$ python3 -q
>>> import numpy as np
>>> import numpy.linalg as la
>>> np.set_printoptions(precision=4, suppress=True, linewidth=120, floatmode="fixed")
>>> M = np.load("block18.npy")
>>> print(M)
[[-1  1  0  3  3  2]
 [ 3  0  3  1 -2 -1]
 [ 2  2  2  2  0 -1]
 [11  1 12  7 -5 -2]]
>>> Uu, sig, VT = la.svd(M)
>>> V = VT[:(sig > 1e-8).sum()]
>>> rng = np.random.default_rng(92921)
>>> x = M[1] + 5 * M[3] + rng.integers(2) * np.eye(6)[4]
>>> print(x)
[ 58.0000   5.0000  63.0000  36.0000 -27.0000 -11.0000]
>>> print(round(float(la.norm(x - V.T @ V @ x)), 4))
0.0
>>> print(np.allclose(V.T @ V @ x, x))
True
>>> print(la.matrix_rank(np.vstack([M, x])))
3
>>> q, _ = la.qr(np.array([[-0.3, -0.1, -1.3, -0.6],
...     [1.8, 0.0, -1.8, -1.3],
...     [-0.7, 0.9, 0.6, 0.1],
...     [0.2, 0.1, -1.5, -0.7]]))
>>> K = 2 * q
>>> print(K)
[[-0.3054  0.3367  1.5357 -1.1980]
 [ 1.8324 -0.6276  0.1256 -0.4825]
 [-0.7126 -1.8444  0.0290 -0.2995]
 [ 0.2036 -0.3018  1.2748  1.4975]]
>>> x = np.array([3, 1, 0, 0])
>>> y = K @ x
>>> print(y)
[-0.5795  4.8694 -3.9821  0.3090]
>>> print(np.round(la.solve(K.T, K[3]), 4) + 0)
[0.0000 0.0000 0.0000 1.0000]
>>> print(np.round(la.solve(K, y), 4) + 0)
[3.0000 1.0000 0.0000 0.0000]
>>> print(np.round(la.solve(K, -2 * y), 4) + 0)
[-6.0000 -2.0000  0.0000  0.0000]
>>> print(np.round(la.solve(K, y + K[:, 3]), 4) + 0)
[3.0000 1.0000 0.0000 1.0000]
>>> q = K.astype(float).copy()
>>> for j in range(4):
...     q[:, j] -= q[:, :j] @ (q[:, :j].T @ q[:, j])
...     q[:, j] /= la.norm(q[:, j])
... 
>>> print(np.round(q.T @ q, 4) + 0)
[[1.0000 0.0000 0.0000 0.0000]
 [0.0000 1.0000 0.0000 0.0000]
 [0.0000 0.0000 1.0000 0.0000]
 [0.0000 0.0000 0.0000 1.0000]]
>>> arr = 4 * np.eye(3) + np.ones((3, 3))
>>> print(arr)
[[5.0000 1.0000 1.0000]
 [1.0000 5.0000 1.0000]
 [1.0000 1.0000 5.0000]]
>>> vals, V = la.eigh(arr)
>>> print(la.eigvalsh(arr + 5 * np.eye(3)))
[ 9.0000  9.0000 12.0000]
>>> print(V @ np.diag(vals) @ V.T)
[[5.0000 1.0000 1.0000]
 [1.0000 5.0000 1.0000]
 [1.0000 1.0000 5.0000]]
>>> print(np.round(V.T @ V, 4) + 0)
[[1.0000 0.0000 0.0000]
 [0.0000 1.0000 0.0000]
 [0.0000 0.0000 1.0000]]
>>> J = 3 * np.eye(4) + np.ones((4, 4))
>>> print(J)
[[4.0000 1.0000 1.0000 1.0000]
 [1.0000 4.0000 1.0000 1.0000]
 [1.0000 1.0000 4.0000 1.0000]
 [1.0000 1.0000 1.0000 4.0000]]
>>> vals, V = la.eig(J)
>>> print(np.round(J @ V[:, 0] - vals[0] * V[:, 0], 4) + 0)
[0.0000 0.0000 0.0000 0.0000]
>>> print(np.sort(la.eigvals(la.inv(J))))
[0.1429 0.3333 0.3333 0.3333]
>>> print(np.sort(la.eigvals(J.T)))
[3.0000 3.0000 3.0000 7.0000]
>>> print(la.matrix_power(J, 3))
[[106.0000  79.0000  79.0000  79.0000]
 [ 79.0000 106.0000  79.0000  79.0000]
 [ 79.0000  79.0000 106.0000  79.0000]
 [ 79.0000  79.0000  79.0000 106.0000]]
>>> print(np.round(np.abs(la.eigvals(J)).max(), 4))
7.0
>>> print((J + J.T) / 2)
[[4.0000 1.0000 1.0000 1.0000]
 [1.0000 4.0000 1.0000 1.0000]
 [1.0000 1.0000 4.0000 1.0000]
 [1.0000 1.0000 1.0000 4.0000]]
>>> print(np.sort(np.abs(la.eigvals(J))))
[3.0000 3.0000 3.0000 7.0000]
>>> print(np.allclose(J @ J.T, J.T @ J))
True
>>> print((J @ J)[0])
[19.0000 10.0000 10.0000 10.0000]
>>> print(J @ (-1.0) ** np.arange(4))
[ 3.0000 -3.0000  3.0000 -3.0000]
>>> q = J.astype(float).copy()
>>> for j in range(4):
...     q[:, j] -= q[:, :j] @ (q[:, :j].T @ q[:, j])
...     q[:, j] /= la.norm(q[:, j])
... 
>>> print(q)
[[ 0.9177 -0.2982 -0.2081 -0.1601]
 [ 0.2294  0.9372 -0.2081 -0.1601]
 [ 0.2294  0.1278  0.9515 -0.1601]
 [ 0.2294  0.1278  0.0892  0.9608]]
>>> print(np.round(q.T @ J, 4) + 0)
[[4.3589 2.2942 2.2942 2.2942]
 [0.0000 3.7063 1.2780 1.2780]
 [0.0000 0.0000 3.4790 0.8921]
 [0.0000 0.0000 0.0000 3.3627]]
>>> E = np.load("sample15.npy")
>>> print(E)
[[0 0 0 1]
 [0 0 0 0]
 [0 0 0 0]
 [1 0 0 0]]
>>> rank = la.matrix_rank(E)
>>> print(rank)
2
>>> ns = la.svd(E)[2][rank:].T
>>> print(ns @ ns.T)
[[0.0000 0.0000 0.0000 0.0000]
 [0.0000 1.0000 0.0000 0.0000]
 [0.0000 0.0000 1.0000 0.0000]
 [0.0000 0.0000 0.0000 0.0000]]
>>> print((E != 0).astype(int))
[[0 0 0 1]
 [0 0 0 0]
 [0 0 0 0]
 [1 0 0 0]]
>>> print(round(la.det(E), 4))
0.0
>>> print((la.matrix_power((E != 0) + (E.T != 0) + np.eye(4), 4) > 0).astype(int))
[[1 0 0 1]
 [0 1 0 0]
 [0 0 1 0]
 [1 0 0 1]]
>>> print(np.sort(la.eigvals(E).real))
[-1.0000  0.0000  0.0000  1.0000]
>>> print(np.flatnonzero(la.matrix_power((E != 0) + (E.T != 0) + np.eye(4), 4)[2]))
[2]
>>> print(np.kron(np.eye(2, dtype=int), E))
[[0 0 0 1 0 0 0 0]
 [0 0 0 0 0 0 0 0]
 [0 0 0 0 0 0 0 0]
 [1 0 0 0 0 0 0 0]
 [0 0 0 0 0 0 0 1]
 [0 0 0 0 0 0 0 0]
 [0 0 0 0 0 0 0 0]
 [0 0 0 0 1 0 0 0]]
>>> print(np.einsum("ij,ji->", E, E))
2
>>> print(round(la.det(E.T), 4))
0.0
>>> print(np.round(la.det(E[::-1]), 4))
0.0
>>> print(round(la.eigvals(E).sum().real, 4))
0.0
>>> print(np.einsum("ii->", E))
0
>>> A = np.loadtxt("case5.csv", delimiter=",")
>>> print(A)
[[0.0000 1.0000 0.0000 0.0000 0.0000 0.0000]
 [2.0000 2.0000 0.0000 0.0000 0.0000 0.0000]
 [2.0000 0.0000 0.0000 0.0000 0.0000 0.0000]
 [0.0000 0.0000 0.0000 1.0000 0.0000 0.0000]
 [0.0000 0.0000 2.0000 2.0000 0.0000 0.0000]
 [0.0000 0.0000 2.0000 0.0000 0.0000 0.0000]
 [0.0000 0.0000 0.0000 0.0000 0.0000 1.0000]
 [0.0000 0.0000 0.0000 0.0000 2.0000 2.0000]
 [0.0000 0.0000 0.0000 0.0000 2.0000 0.0000]]
>>> x = np.ones(4)
>>> for _ in range(7):
...     x = J @ x
...     x /= la.norm(x)
...     print(round(x @ J @ x, 4))
... 
7.0
7.0
7.0
7.0
7.0
7.0
7.0
>>> print(x)
[0.5000 0.5000 0.5000 0.5000]
>>> print(np.round(la.eigvalsh(J)[-1], 4))
7.0
>>> x = np.array([4, 7, -4, 3, -1, 6])
>>> y = A @ x
>>> print(y)
[ 7.0000 22.0000  8.0000  3.0000 -2.0000 -8.0000  6.0000 10.0000 -2.0000]
>>> print(la.solve(A.T @ A, A.T @ y))
[ 4.0000  7.0000 -4.0000  3.0000 -1.0000  6.0000]
>>> print(la.lstsq(A, y)[0])
[ 4.0000  7.0000 -4.0000  3.0000 -1.0000  6.0000]
>>> y = y + 0.3 * rng.normal(size=9)
>>> print(y)
[ 7.0635 21.8089  8.1757  3.4995 -1.5346 -8.3029  6.6238  9.9978 -1.6746]
>>> c, *_ = la.lstsq(A, y)
>>> print(c.round())
[ 4.0000  7.0000 -4.0000  3.0000 -1.0000  6.0000]
>>> print(np.round(A.T @ (y - A @ c), 4) + 0)
[0.0000 0.0000 0.0000 0.0000 0.0000 0.0000]
>>> B = np.c_[A[:, :5] @ np.array([[0, -2, 1, 2, -1],
...     [2, -2, -2, 0, 0],
...     [1, -2, 1, 0, -1],
...     [-1, -2, 0, 0, 0],
...     [-2, 0, 0, 0, 1]]), np.array([1, 5, 2, 2, 5, 5, 5, 5, 1])]
>>> print(B)
[[ 2.0000 -2.0000 -2.0000  0.0000  0.0000  1.0000]
 [ 4.0000 -8.0000 -2.0000  4.0000 -2.0000  5.0000]
 [ 0.0000 -4.0000  2.0000  4.0000 -2.0000  2.0000]
 [-1.0000 -2.0000  0.0000  0.0000  0.0000  2.0000]
 [ 0.0000 -8.0000  2.0000  0.0000 -2.0000  5.0000]
 [ 2.0000 -4.0000  2.0000  0.0000 -2.0000  5.0000]
 [ 0.0000  0.0000  0.0000  0.0000  0.0000  5.0000]
 [-4.0000  0.0000  0.0000  0.0000  2.0000  5.0000]
 [-4.0000  0.0000  0.0000  0.0000  2.0000  1.0000]]
>>> print(np.round(la.lstsq(A, B[:, 0])[0], 4) + 0)
[ 0.0000  2.0000  1.0000 -1.0000 -2.0000  0.0000]
>>> print(la.norm(la.qr(A)[0].T @ B, axis=0) ** 2 / ((B ** 2).sum(axis=0) + 1e-12))
[1.0000 1.0000 1.0000 1.0000 1.0000 0.9346]
>>> print(np.round(la.norm(B - A @ la.lstsq(A, B)[0], axis=0), 4) + 0)
[0.0000 0.0000 0.0000 0.0000 0.0000 2.9721]
>>> hat = A @ la.solve(A.T @ A, A.T)
>>> print(np.round(la.eigvalsh(hat), 4) + 0)
[0.0000 0.0000 0.0000 1.0000 1.0000 1.0000 1.0000 1.0000 1.0000]
>>> print(hat)
[[ 0.3333  0.3333 -0.3333  0.0000  0.0000  0.0000  0.0000  0.0000  0.0000]
 [ 0.3333  0.8333  0.1667  0.0000  0.0000  0.0000  0.0000  0.0000  0.0000]
 [-0.3333  0.1667  0.8333  0.0000  0.0000  0.0000  0.0000  0.0000  0.0000]
 [ 0.0000  0.0000  0.0000  0.3333  0.3333 -0.3333  0.0000  0.0000  0.0000]
 [ 0.0000  0.0000  0.0000  0.3333  0.8333  0.1667  0.0000  0.0000  0.0000]
 [ 0.0000  0.0000  0.0000 -0.3333  0.1667  0.8333  0.0000  0.0000  0.0000]
 [ 0.0000  0.0000  0.0000  0.0000  0.0000  0.0000  0.3333  0.3333 -0.3333]
 [ 0.0000  0.0000  0.0000  0.0000  0.0000  0.0000  0.3333  0.8333  0.1667]
 [ 0.0000  0.0000  0.0000  0.0000  0.0000  0.0000 -0.3333  0.1667  0.8333]]
>>> Uu, sig, VT = la.svd(A, full_matrices=False)
>>> print(np.round(VT @ VT.T, 4) + 0)
[[1.0000 0.0000 0.0000 0.0000 0.0000 0.0000]
 [0.0000 1.0000 0.0000 0.0000 0.0000 0.0000]
 [0.0000 0.0000 1.0000 0.0000 0.0000 0.0000]
 [0.0000 0.0000 0.0000 1.0000 0.0000 0.0000]
 [0.0000 0.0000 0.0000 0.0000 1.0000 0.0000]
 [0.0000 0.0000 0.0000 0.0000 0.0000 1.0000]]
>>> print((sig > 1e-8).sum())
6
>>> print(np.cumsum(sig ** 2) / np.sum(sig ** 2))
[0.2762 0.5524 0.8286 0.8857 0.9429 1.0000]
>>> print(sig / sig[0])
[1.0000 1.0000 1.0000 0.4548 0.4548 0.4548]
>>> print(round(np.sqrt((sig ** 2).sum()), 4), np.round(la.norm(A), 4))
6.245 6.245
>>> mat = np.load("run9.npy")
>>> print(mat)
[[ 13.1075  -8.8381  31.7950   0.0000  20.5505]
 [  3.3075   1.3590   8.0670   0.0000   5.7661]
 [  1.0518   2.1492   2.7949   0.0000   2.7366]
 [  0.5585   2.0212   1.6489   0.0000   2.0575]
 [  0.1753   1.6980   0.7465   0.0000   1.4655]
 [ -0.1085   0.8425  -0.0111   0.0000   0.6826]
 [ -0.1125   0.6871  -0.0506   0.0000   0.5671]
 [ -0.0927   0.4073  -0.0725   0.0000   0.3550]
 [ -0.0211   0.0672  -0.0206   0.0000   0.0654]
 [  0.0305  -0.0847   0.0312   0.0000  -0.0882]
 [  0.2175  -0.4304   0.2360   0.0000  -0.5692]
 [  0.5171  -0.6662   0.5541   0.0000  -1.3295]
 [  0.5755  -0.6814   0.6117   0.0000  -1.4874]
 [  2.0633   2.3332   0.9293   0.0000  -8.5262]
 [  2.5527  15.8867  -4.6023   0.0000 -26.1800]]
>>> r0, r1 = mat[5], mat[12]
>>> print(np.round(r0 @ r1, 4))
-1.6587
>>> p = (r0 @ r1) / (r0 @ r0) * r0
>>> print(p)
[ 0.1516 -1.1766  0.0155 -0.0000 -0.9533]
>>> print(np.round((r1 - p) @ r0, 4))
-0.0
>>> F = np.loadtxt("mat.csv", delimiter=",")
>>> print(F)
[[ -0.1000  -1.5000  -2.0000]
 [  0.4000  -1.9000   0.3000]
 [ -0.6000   0.1000   0.8000]
 [  0.2000  -0.2000   1.4000]
 [ -0.4000   0.1000   1.5000]
 [  1.3000  -1.5000   1.6000]
 [ -1.1000   0.2000  -0.2000]
 [  0.3000  -0.2000   0.3000]
 [ -0.9000  -1.2000  -0.2000]
 [ -0.7000   0.4000  -0.3000]
 [ -0.4000   1.8000   1.5000]
 [ -0.5000  -0.7000  -0.6000]
 [ -0.2000   1.0000  -0.2000]
 [ -0.8000  -1.3000   0.2000]
 [ -1.4000   0.8000  -1.1000]
 [ -1.5000  -1.8000  -1.2000]
 [ -0.8000   0.5000  -0.7000]
 [ -1.0000   0.3000  -0.7000]
 [  0.3000   0.6000  -2.1000]
 [  1.0000  -0.4000   0.7000]
 [  0.8000  -1.1000   0.9000]
 [  4.0000  -8.0000 -12.0000]
 [  0.0000   0.1000  -0.6000]
 [  0.3000  -0.4000  -0.8000]]
>>> cen = (F - F.mean(axis=0)) / F.std(axis=0)
>>> print(cen.std(axis=0))
[1.0000 1.0000 1.0000]
>>> c = la.lstsq(np.delete(cen, 0, axis=1), cen[:, 0])[0]
>>> print(c)
[-0.6745 -0.0711]
>>> D = la.norm(F[:, None] - F[None], axis=-1)
>>> print(la.matrix_rank(D ** 2))
5
>>> print(np.unravel_index(D.round(6).argmax(), D.shape))
(np.int64(10), np.int64(21))
>>> C2 = F.T @ F
>>> print(np.diag(C2))
[ 29.7800  86.3900 168.7900]
>>> print(C2)
[[ 29.7800 -34.0500 -40.9700]
 [-34.0500  86.3900  97.1100]
 [-40.9700  97.1100 168.7900]]
>>> print((F @ F.T).shape)
(24, 24)
>>> print(la.eigvalsh(C2)[::-1])
[246.0549  25.6532  13.2518]
>>> B = np.c_[F[:, :2] @ np.array([[1, 2], [0, 1]]), np.array([-2, 1, -1, -1, 1, 2, 2, 2, 2, -1, -1, 1, 0, 0, 2, -1, 0, 0, 0, -1, 2, -1, -2, 1])]
>>> print(B)
[[-0.1000 -1.7000 -2.0000]
 [ 0.4000 -1.1000  1.0000]
 [-0.6000 -1.1000 -1.0000]
 [ 0.2000  0.2000 -1.0000]
 [-0.4000 -0.7000  1.0000]
 [ 1.3000  1.1000  2.0000]
 [-1.1000 -2.0000  2.0000]
 [ 0.3000  0.4000  2.0000]
 [-0.9000 -3.0000  2.0000]
 [-0.7000 -1.0000 -1.0000]
 [-0.4000  1.0000 -1.0000]
 [-0.5000 -1.7000  1.0000]
 [-0.2000  0.6000  0.0000]
 [-0.8000 -2.9000  0.0000]
 [-1.4000 -2.0000  2.0000]
 [-1.5000 -4.8000 -1.0000]
 [-0.8000 -1.1000  0.0000]
 [-1.0000 -1.7000  0.0000]
 [ 0.3000  1.2000  0.0000]
 [ 1.0000  1.6000 -1.0000]
 [ 0.8000  0.5000  2.0000]
 [ 4.0000  0.0000 -1.0000]
 [ 0.0000  0.1000 -2.0000]
 [ 0.3000  0.2000  1.0000]]
>>> print(la.norm(la.qr(F)[0].T @ B, axis=0) ** 2 / ((B ** 2).sum(axis=0) + 1e-12))
[1.0000 1.0000 0.0986]
>>> print(la.matrix_rank(np.c_[F, B]))
4
>>> print(np.round(la.norm(B - F @ la.lstsq(F, B)[0], axis=0), 4) + 0)
[0.0000 0.0000 6.2257]
